% ipython --no-banner

In [1]: import numpy as np

In [2]: np.set_printoptions(precision=2, suppress=True, linewidth=160, legacy="1.25")

In [3]: def rd(a):
   ...:     return np.round(a, 2) + 0
   ...: 

In [4]: M = np.load("case17.npy")

In [5]: M
Out[5]: 
array([[0, 2, 9, 1, 8, 5],
       [0, 0, 1, 5, 1, 7],
       [0, 0, 0, 2, 0, 3],
       [0, 0, 0, 0, 5, 7],
       [0, 0, 0, 0, 0, 6],
       [0, 0, 0, 0, 0, 0]])

In [6]: np.linalg.lstsq(M[:-1].T, M[-1])[2]
Out[6]: 5

In [7]: np.unique(M.round(6), axis=0).shape
Out[7]: (6, 6)

In [8]: M.reshape(-1, 2)
Out[8]: 
array([[0, 2],
       [9, 1],
       [8, 5],
       [0, 0],
       [1, 5],
       [1, 7],
       [0, 0],
       [0, 2],
       [0, 3],
       [0, 0],
       [0, 0],
       [5, 7],
       [0, 0],
       [0, 0],
       [0, 6],
       [0, 0],
       [0, 0],
       [0, 0]])

In [9]: M.ravel(order="F")
Out[9]: array([0, 0, 0, 0, 0, 0, 2, 0, 0, 0, 0, 0, 9, 1, 0, 0, 0, 0, 1, 5, 2, 0, 0, 0, 8, 1, 0, 5, 0, 0, 5, 7, 3, 7, 6, 0])

In [10]: blk = M.reshape(6, 2, -1)

In [11]: np.einsum("ihd,ihd->ih", blk, blk)
Out[11]: 
array([[85, 90],
       [ 1, 75],
       [ 0, 13],
       [ 0, 74],
       [ 0, 36],
       [ 0,  0]])

In [12]: blk.sum(axis=1)
Out[12]: 
array([[ 1, 10, 14],
       [ 5,  1,  8],
       [ 2,  0,  3],
       [ 0,  5,  7],
       [ 0,  0,  6],
       [ 0,  0,  0]])

In [13]: blk.shape
Out[13]: (6, 2, 3)

In [14]: rng = np.random.default_rng(3015)

In [15]: lab = rng.integers(0, 3, 10)

In [16]: data = np.array([[3, -2, 3, -5, -5, 4, 1, -4, 0, -1],
    ...:     [-1, 4, -2, 0, 4, 0, 1, 2, -4, 4],
    ...:     [-2, 5, -4, -1, 0, 2, -1, 2, 1, 2],
    ...:     [-3, -4, 4, 1, 2, 1, 5, -1, 2, 4],
    ...:     [3, -4, -1, 0, 3, 4, 4, -2, -4, -3],
    ...:     [-2, -5, -1, -5, 2, -2, 0, 3, 2, -3],
    ...:     [1, -3, -3, -3, 5, -5, -1, 2, -2, -5],
    ...:     [-2, 1, 0, 3, -4, 4, -5, 3, 4, 1],
    ...:     [2, -3, 1, 5, -2, -5, 2, 4, 3, 1],
    ...:     [5, -5, -4, -3, 3, 3, 1, 2, -1, 2]]) * (lab[:, None] == lab)

In [17]: data
Out[17]: 
array([[ 3,  0,  3,  0,  0,  0,  0, -4,  0, -1],
       [ 0,  4,  0,  0,  4,  0,  1,  0,  0,  0],
       [-2,  0, -4,  0,  0,  0,  0,  2,  1,  2],
       [ 0, -4,  0,  1,  2,  0,  5,  0,  0,  0],
       [ 0, -4,  0,  0,  3,  0,  4,  0,  0,  0],
       [ 0,  0,  0,  0,  0, -2,  0,  0,  0,  0],
       [ 0, -3,  0, -3,  5,  0, -1,  0,  0,  0],
       [-2,  0,  0,  0,  0,  0,  0,  3,  4,  1],
       [ 2,  0,  1,  0,  0,  0,  0,  4,  3,  1],
       [ 5,  0, -4,  0,  0,  0,  0,  2, -1,  2]])

In [18]: rd(np.sort(np.linalg.eigvals(data).real))
Out[18]: array([-2.  , -1.94, -1.48, -1.48, -1.06,  0.3 ,  4.32,  4.32,  4.95,  6.08])

In [19]: (data != 0).astype(int)
Out[19]: 
array([[1, 0, 1, 0, 0, 0, 0, 1, 0, 1],
       [0, 1, 0, 0, 1, 0, 1, 0, 0, 0],
       [1, 0, 1, 0, 0, 0, 0, 1, 1, 1],
       [0, 1, 0, 1, 1, 0, 1, 0, 0, 0],
       [0, 1, 0, 0, 1, 0, 1, 0, 0, 0],
       [0, 0, 0, 0, 0, 1, 0, 0, 0, 0],
       [0, 1, 0, 1, 1, 0, 1, 0, 0, 0],
       [1, 0, 0, 0, 0, 0, 0, 1, 1, 1],
       [1, 0, 1, 0, 0, 0, 0, 1, 1, 1],
       [1, 0, 1, 0, 0, 0, 0, 1, 1, 1]])

In [20]: data @ data
Out[20]: 
array([[  6,   0,   1,   0,   0,   0,   0, -20, -12,  -3],
       [  0,  -3,   0,  -3,  33,   0,  19,   0,   0,   0],
       [ 10,   0,   3,   0,   0,   0,   0,  14,   5,   1],
       [  0, -43,   0, -14,  17,   0,   4,   0,   0,   0],
       [  0, -40,   0, -12,  13,   0,   4,   0,   0,   0],
       [  0,   0,   0,   0,   0,   4,   0,   0,   0,   0],
       [  0, -17,   0,   0,  -8,   0,   3,   0,   0,   0],
       [  1,   0,  -6,   0,   0,   0,   0,  35,  23,  11],
       [  7,   0,   1,   0,   0,   0,   0,  20,  25,   9],
       [ 27,   0,  22,   0,   0,   0,   0, -22,  -1,  -8]])

In [21]: f = np.array([1, 1, -1, 0, 0, 2, 2, -1, 2, 2])

In [22]: B = data + np.outer(f, np.eye(10)[3])

In [23]: B
Out[23]: 
array([[ 3.,  0.,  3.,  1.,  0.,  0.,  0., -4.,  0., -1.],
       [ 0.,  4.,  0.,  1.,  4.,  0.,  1.,  0.,  0.,  0.],
       [-2.,  0., -4., -1.,  0.,  0.,  0.,  2.,  1.,  2.],
       [ 0., -4.,  0.,  1.,  2.,  0.,  5.,  0.,  0.,  0.],
       [ 0., -4.,  0.,  0.,  3.,  0.,  4.,  0.,  0.,  0.],
       [ 0.,  0.,  0.,  2.,  0., -2.,  0.,  0.,  0.,  0.],
       [ 0., -3.,  0., -1.,  5.,  0., -1.,  0.,  0.,  0.],
       [-2.,  0.,  0., -1.,  0.,  0.,  0.,  3.,  4.,  1.],
       [ 2.,  0.,  1.,  2.,  0.,  0.,  0.,  4.,  3.,  1.],
       [ 5.,  0., -4.,  2.,  0.,  0.,  0.,  2., -1.,  2.]])

In [24]: O, vecs = np.linalg.qr(data[:, :7])[0], np.linalg.qr(data[:, 7:])[0]

In [25]: s = np.linalg.svd(O.T @ vecs, compute_uv=False)

In [26]: rd(np.degrees(np.arccos(s.clip(0, 1))))
Out[26]: array([ 4.49, 74.06, 90.  ])

In [27]: (s > 0.9).sum()
Out[27]: 1

In [28]: x0 = np.array([-1, -2, 0, -1, -1, 1, 0, 0, 1, -2])

In [29]: y = data @ x0

In [30]: c, lr = np.zeros(10), 1 / np.linalg.norm(data, 2) ** 2

In [31]: for i in range(40):
    ...:     c -= lr * data.T @ (data @ c - y)
    ...:     if i % 10 == 0: print(i, round(np.linalg.norm(data @ c - y), 2))
    ...: 
0 9.87
10 1.37
20 0.92
30 0.68

In [32]: rd(np.linalg.cond(data))
Out[32]: 136.78

In [33]: rd(c)
Out[33]: array([-1.2 , -2.14,  0.72, -0.38, -0.78,  0.81, -0.32, -0.05,  0.47, -0.34])

In [34]: blk = np.stack([data, -2 * data, data[::-1]])

In [35]: blk.shape
Out[35]: (3, 10, 10)

In [36]: rd(np.linalg.norm(blk, axis=(1, 2)))
Out[36]: array([18.52, 37.04, 18.52])

In [37]: (blk @ data.T).shape
Out[37]: (3, 10, 10)

In [38]: np.linalg.matrix_rank(blk)
Out[38]: array([10, 10, 10])

In [39]: blk.sum(axis=0)
Out[39]: 
array([[ 2,  0, -7,  0,  0,  0,  0,  6, -1,  3],
       [ 2, -4,  1,  0, -4,  0, -1,  4,  3,  1],
       [ 0,  0,  4,  0,  0,  0,  0,  1,  3, -1],
       [ 0,  1,  0, -4,  3,  0, -6,  0,  0,  0],
       [ 0,  4,  0,  0, -3, -2, -4,  0,  0,  0],
       [ 0, -4,  0,  0,  3,  2,  4,  0,  0,  0],
       [ 0, -1,  0,  4, -3,  0,  6,  0,  0,  0],
       [ 0,  0, -4,  0,  0,  0,  0, -1, -3,  1],
       [-2,  4, -1,  0,  4,  0,  1, -4, -3, -1],
       [-2,  0,  7,  0,  0,  0,  0, -6,  1, -3]])

In [40]: J = np.load("block12.npy")

In [41]: J
Out[41]: 
array([[ 3.15,  1.22,  0.17,  0.41, -0.32],
       [ 1.22,  3.71,  0.32,  0.66,  0.39],
       [ 0.17,  0.32,  3.  , -0.37, -0.26],
       [ 0.41,  0.66, -0.37,  2.54,  0.52],
       [-0.32,  0.39, -0.26,  0.52,  3.6 ]])

In [42]: lab = rng.permutation(5)

In [43]: lab
Out[43]: array([4, 0, 1, 3, 2])

In [44]: B = J[lab][:, lab]

In [45]: np.diag(B)
Out[45]: array([3.6 , 3.15, 3.71, 2.54, 3.  ])

In [46]: rd(np.sort(np.abs(np.linalg.eigvals(B))))
Out[46]: array([2., 2., 3., 4., 5.])

In [47]: O = J.astype(float).copy()

In [48]: for j in range(5):
    ...:     O[:, j] -= O[:, :j] @ (O[:, :j].T @ O[:, j])
    ...:     O[:, j] /= np.linalg.norm(O[:, j])
    ...: 

In [49]: rd(O.T @ O)
Out[49]: 
array([[1., 0., 0., 0., 0.],
       [0., 1., 0., 0., 0.],
       [0., 0., 1., 0., 0.],
       [0., 0., 0., 1., 0.],
       [0., 0., 0., 0., 1.]])

In [50]: rd(O.T @ J)
Out[50]: 
array([[ 3.42,  2.5 ,  0.4 ,  0.85, -0.44],
       [ 0.  ,  3.11,  0.32,  0.83,  1.23],
       [ 0.  ,  0.  ,  3.01, -0.83, -0.68],
       [ 0.  ,  0.  ,  0.  ,  2.31,  0.95],
       [ 0.  ,  0.  ,  0.  ,  0.  ,  3.24]])

In [51]: lab = rng.permutation(10)

In [52]: B = data[:, lab] * rng.choice([-1, 1], 10)

In [53]: B
Out[53]: 
array([[ 0,  0,  3,  0,  4,  0,  3,  0,  1,  0],
       [ 0,  4,  0,  0,  0,  0,  0, -4,  0,  1],
       [-1,  0, -4,  0, -2,  0, -2,  0, -2,  0],
       [ 0, -4,  0, -1,  0,  0,  0, -2,  0,  5],
       [ 0, -4,  0,  0,  0,  0,  0, -3,  0,  4],
       [ 0,  0,  0,  0,  0,  2,  0,  0,  0,  0],
       [ 0, -3,  0,  3,  0,  0,  0, -5,  0, -1],
       [-4,  0,  0,  0, -3,  0, -2,  0, -1,  0],
       [-3,  0,  1,  0, -4,  0,  2,  0, -1,  0],
       [ 1,  0, -4,  0, -2,  0,  5,  0, -2,  0]])

In [54]: U, _, Vt = np.linalg.svd(data.T @ B)

In [55]: rd(np.linalg.lstsq(data, B)[0])
Out[55]: 
array([[ 0.,  0.,  0.,  0.,  0.,  0.,  1.,  0.,  0.,  0.],
       [ 0.,  1.,  0.,  0.,  0.,  0.,  0.,  0.,  0.,  0.],
       [ 0.,  0.,  1.,  0.,  0.,  0.,  0.,  0.,  0.,  0.],
       [ 0.,  0.,  0., -1.,  0.,  0.,  0.,  0.,  0.,  0.],
       [ 0.,  0.,  0.,  0.,  0.,  0.,  0., -1.,  0.,  0.],
       [ 0.,  0.,  0.,  0.,  0., -1.,  0.,  0.,  0.,  0.],
       [ 0.,  0.,  0.,  0.,  0.,  0.,  0.,  0.,  0.,  1.],
       [ 0.,  0.,  0.,  0., -1.,  0.,  0.,  0.,  0.,  0.],
       [-1.,  0.,  0.,  0.,  0.,  0.,  0.,  0.,  0.,  0.],
       [ 0.,  0.,  0.,  0.,  0.,  0.,  0.,  0., -1.,  0.]])

In [56]: rd(U @ Vt)
Out[56]: 
array([[ 0.,  0.,  0.,  0.,  0.,  0.,  1.,  0.,  0.,  0.],
       [ 0.,  1.,  0.,  0.,  0.,  0.,  0.,  0.,  0.,  0.],
       [ 0.,  0.,  1.,  0.,  0.,  0.,  0.,  0.,  0.,  0.],
       [ 0.,  0.,  0., -1.,  0.,  0.,  0.,  0.,  0.,  0.],
       [ 0.,  0.,  0.,  0.,  0.,  0.,  0., -1.,  0.,  0.],
       [ 0.,  0.,  0.,  0.,  0., -1.,  0.,  0.,  0.,  0.],
       [ 0.,  0.,  0.,  0.,  0.,  0.,  0.,  0.,  0.,  1.],
       [ 0.,  0.,  0.,  0., -1.,  0.,  0.,  0.,  0.,  0.],
       [-1.,  0.,  0.,  0.,  0.,  0.,  0.,  0.,  0.,  0.],
       [ 0.,  0.,  0.,  0.,  0.,  0.,  0.,  0., -1.,  0.]])

In [57]: mat = np.loadtxt("w.csv", delimiter=",")

In [58]: mat
Out[58]: 
array([[ 25.74,  15.31,  17.49,  25.81,  27.22, -18.75],
       [ 26.96,  14.76,  17.22,  27.68,  27.14, -20.77],
       [ 27.67,  14.53,  18.04,  26.64,  25.23, -22.76],
       [ 27.8 ,  16.83,  16.49,  26.82,  26.83, -20.07],
       [ 25.71,  14.16,  17.12,  25.8 ,  26.64, -21.18],
       [ 25.  ,  14.2 ,  17.36,  28.8 ,  25.83, -20.81],
       [ 25.47,  15.67,  19.51,  28.55,  27.54, -20.53],
       [ 24.84,  16.54,  16.12,  28.44,  25.9 , -20.6 ],
       [ 28.3 ,  15.68,  17.38,  26.79,  27.97, -21.06],
       [ 27.47,  14.91,  17.94,  26.16,  27.84, -20.44],
       [ 27.48,  15.24,  16.84,  26.  ,  27.02, -19.57],
       [ 27.95,  15.41,  18.28,  25.88,  26.69, -21.55],
       [ 25.84,  16.06,  18.44,  26.66,  24.62, -19.98],
       [ 26.43,  13.55,  18.93,  26.89,  26.05, -20.58],
       [ 26.5 ,  14.65,  17.35,  27.46,  27.97, -21.74],
       [ 27.9 ,  16.55,  18.96,  27.9 ,  27.32, -23.2 ],
       [ 25.01,  15.77,  17.64,  25.74,  26.34, -22.78]])

In [59]: Xs = mat - mat.mean(axis=0)

In [60]: U, s, Vt = np.linalg.svd(Xs, full_matrices=False)

In [61]: rd((s ** 2).sum() ** 2 / (s ** 4).sum())
Out[61]: 5.01

In [62]: rd(Xs.mean(axis=0))
Out[62]: array([0., 0., 0., 0., 0., 0.])

In [63]: X = np.loadtxt("x.csv", delimiter=",")

In [64]: rd(X)
Out[64]: 
array([[ 1.  ,  0.  ,  0.  ,  0.  ,  0.  ,  0.  ,  0.  ,  0.  ],
       [ 0.  ,  1.  ,  0.  ,  0.  ,  0.  ,  0.  ,  0.  ,  0.  ],
       [ 0.  ,  0.  ,  1.  ,  0.  ,  0.  ,  0.  ,  0.  ,  0.  ],
       [ 0.  ,  0.  ,  0.  ,  0.71,  0.  ,  0.  ,  0.  , -0.71],
       [ 0.  ,  0.  ,  0.  ,  0.  ,  1.  ,  0.  ,  0.  ,  0.  ],
       [ 0.  ,  0.  ,  0.  ,  0.  ,  0.  ,  1.  ,  0.  ,  0.  ],
       [ 0.  ,  0.  ,  0.  ,  0.  ,  0.  ,  0.  ,  1.  ,  0.  ],
       [ 0.  ,  0.  ,  0.  ,  0.71,  0.  ,  0.  ,  0.  ,  0.71]])

In [65]: B = np.linalg.inv(X)

In [66]: rd(np.linalg.det(X) * np.linalg.det(B))
Out[66]: 1.0

In [67]: rd(X @ B)
Out[67]: 
array([[1., 0., 0., 0., 0., 0., 0., 0.],
       [0., 1., 0., 0., 0., 0., 0., 0.],
       [0., 0., 1., 0., 0., 0., 0., 0.],
       [0., 0., 0., 1., 0., 0., 0., 0.],
       [0., 0., 0., 0., 1., 0., 0., 0.],
       [0., 0., 0., 0., 0., 1., 0., 0.],
       [0., 0., 0., 0., 0., 0., 1., 0.],
       [0., 0., 0., 0., 0., 0., 0., 1.]])

In [68]: (np.abs(B) > 1e-9).astype(int)
Out[68]: 
array([[1, 0, 0, 0, 0, 0, 0, 0],
       [0, 1, 0, 0, 0, 0, 0, 0],
       [0, 0, 1, 0, 0, 0, 0, 0],
       [0, 0, 0, 1, 0, 0, 0, 1],
       [0, 0, 0, 0, 1, 0, 0, 0],
       [0, 0, 0, 0, 0, 1, 0, 0],
       [0, 0, 0, 0, 0, 0, 1, 0],
       [0, 0, 0, 1, 0, 0, 0, 1]])

In [69]: rd(np.linalg.cond(X))
Out[69]: 1.0
